$ python -q
>>> import numpy as np
>>> np.set_printoptions(precision=1, suppress=True, linewidth=200, sign=" ")
>>> def rd(a):
...     return np.round(a, 1) + 0
... 
>>> M = np.load("mat.npy")
>>> M
array([[ 5,  7,  8,  3,  9,  9,  2,  9,  4,  8,  3,  4,  0,  6],
       [ 4,  5,  5,  8,  5,  5,  5,  2,  6,  2,  8,  6,  8,  5],
       [ 8,  7,  0,  6,  8,  6,  0,  2,  8,  8,  4,  0,  4,  5],
       [ 4,  5,  5,  8,  5,  5,  5,  2,  6,  2,  8,  6,  8,  5],
       [ 2,  1,  3,  8,  4,  9,  3,  5,  5,  3,  5,  8,  0,  3],
       [ 2,  0,  3,  3,  0,  3,  5,  5,  7,  0,  4,  3,  0,  8]])
>>> # rank 5
>>> U, s, Vt = np.linalg.svd(M)
>>> vecs = Vt[:(s > 1e-8).sum()]
>>> rng = np.random.default_rng(38502)
>>> x0 = M[2] + 5 * M[5] + rng.integers(2) * np.eye(14)[10]
>>> x0
array([ 18.,   7.,  15.,  21.,   8.,  21.,  25.,  27.,  43.,   8.,  25.,  15.,   4.,  45.])
>>> rd(np.linalg.norm(x0 - vecs.T @ vecs @ x0))
np.float64(0.9)
>>> rd(np.diag(vecs.T @ vecs))
array([ 0.2,  0.3,  0.5,  0.4,  0.3,  0.4,  0.2,  0.4,  0.4,  0.3,  0.2,  0.4,  0.5,  0.5])
>>> np.linalg.matrix_rank(np.vstack([M, x0]))
np.int64(6)
>>> np.allclose(vecs.T @ vecs @ x0, x0)
False
>>> [round(float(x), 1) for x in np.linalg.svd(M, compute_uv=False)[:3]]
[44.3, 13.9, 11.8]
>>> m1 = np.array([[6.0, 1.0, 1.0, 1.0, 1.0, 1.0, 1.0],
...     [1.0, 6.0, 1.0, 1.0, 1.0, 1.0, 1.0],
...     [1.0, 1.0, 6.0, 1.0, 1.0, 1.0, 1.0],
...     [1.0, 1.0, 1.0, 6.0, 1.0, 1.0, 1.0],
...     [1.0, 1.0, 1.0, 1.0, 6.0, 1.0, 1.0],
...     [1.0, 1.0, 1.0, 1.0, 1.0, 6.0, 1.0],
...     [1.0, 1.0, 1.0, 1.0, 1.0, 1.0, 6.0]])
>>> # symmetric, so the eigenvalues are real
>>> B = np.array([[2, 3], [1, 0], [0, 3], [3, 0], [2, 0], [1, 2], [3, 1]])
>>> np.linalg.matrix_rank(m1 @ B)
np.int64(2)
>>> print(B.T @ m1.T)
[[ 22.  17.  12.  27.  22.  17.  27.]
 [ 24.   9.  24.   9.   9.  19.  14.]]
>>> np.linalg.matrix_rank(np.vstack([m1, B.T]))
np.int64(7)
>>> np.einsum("ik,kj->ji", m1, B)
array([[ 22.,  17.,  12.,  27.,  22.,  17.,  27.],
       [ 24.,   9.,  24.,   9.,   9.,  19.,  14.]])
>>> np.einsum("ij,ij->i", m1, m1)
array([ 42.,  42.,  42.,  42.,  42.,  42.,  42.])
>>> print(m1 @ B)
[[ 22.  24.]
 [ 17.   9.]
 [ 12.  24.]
 [ 27.   9.]
 [ 22.   9.]
 [ 17.  19.]
 [ 27.  14.]]
>>> np.vstack([m1, B.T]).shape
(9, 7)
>>> np.einsum("ij->j", m1)
array([ 12.,  12.,  12.,  12.,  12.,  12.,  12.])
